In [1]: import numpy as np

In [2]: import numpy.linalg as la

In [3]: np.set_printoptions(precision=2, suppress=True, linewidth=140)

In [4]: q, _ = la.qr(np.array([[0.2, -0.5], [-1.4, -0.4]]))

In [5]: data = q[:, :2]

In [6]: data
Out[6]: 
array([[-0.14,  0.99],
       [ 0.99,  0.14]])

In [7]: x0 = np.array([-9, -3])

In [8]: round(float(la.det(data)), 2)
Out[8]: -1.0

In [9]: np.sort(np.abs(np.degrees(np.angle(la.eigvals(data)))))
Out[9]: array([  0., 180.])

In [10]: np.abs(la.eigvals(data))
Out[10]: array([1., 1.])

In [11]: np.round(la.norm(x0), 2), round(la.norm(data @ x0), 2)
Out[11]: (np.float64(9.49), np.float64(9.49))

In [12]: data.T @ (data @ x0)
Out[12]: array([-9., -3.])

In [13]: [p for p in range(1, 25) if np.allclose(la.matrix_power(data, p), np.eye(2))]
Out[13]: [2, 4, 6, 8, 10, 12, 14, 16, 18, 20, 22, 24]

In [14]: 2 - la.matrix_rank(data - np.eye(2), tol=1e-8)
Out[14]: np.int64(1)

In [15]: evals, V = la.eigh(data)

In [16]: x0 = np.array([5, 1])

In [17]: (np.sign(V[:, -1].round(6)) == np.sign(V[0, -1].round(6))).astype(int)
Out[17]: array([1, 1])

In [18]: np.round(V * np.abs(evals) @ V.T, 2) + 0
Out[18]: 
array([[1., 0.],
       [0., 1.]])

In [19]: m1 = np.load("data.npy")

In [20]: m1
Out[20]: 
array([[  7.59,  -4.26,  12.04],
       [  4.97,  -4.1 ,   8.63],
       [  3.66,  -3.9 ,   6.87],
       [  2.71,  -3.69,   5.55],
       [  0.7 ,  -2.8 ,   2.51],
       [  0.49,  -2.63,   2.14],
       [  0.17,  -2.3 ,   1.56],
       [ -0.02,  -2.02,   1.16],
       [ -0.23,  -1.48,   0.59],
       [  0.19,   0.32,   0.02],
       [  0.27,   0.41,   0.02],
       [  0.03,   0.09,  -0.19],
       [  0.02,   0.09,  -0.19],
       [ -0.14,  -0.1 ,  -0.32],
       [ -0.19,  -0.16,  -0.36],
       [ -1.42,  -1.42,  -1.34],
       [ -3.79,  -3.6 ,  -3.28],
       [-10.5 ,  -9.22,  -8.97],
       [-13.3 , -11.45, -11.4 ]])

In [21]: Xc = m1 - m1.mean(axis=0)

In [22]: Uu, s, Vh = la.svd(Xc, full_matrices=False)

In [23]: np.abs(Vh[-1])
Out[23]: array([0.76, 0.31, 0.57])

In [24]: np.round(s ** 2 / (s ** 2).sum(), 2) + 0
Out[24]: array([0.87, 0.13, 0.  ])

In [25]: round((s ** 2).sum() ** 2 / (s ** 4).sum(), 2)
Out[25]: np.float64(1.3)

In [26]: np.abs(Vh[0]).argmax()
Out[26]: np.int64(2)

In [27]: np.abs(Uu[:, 0]).argmax()
Out[27]: np.int64(18)
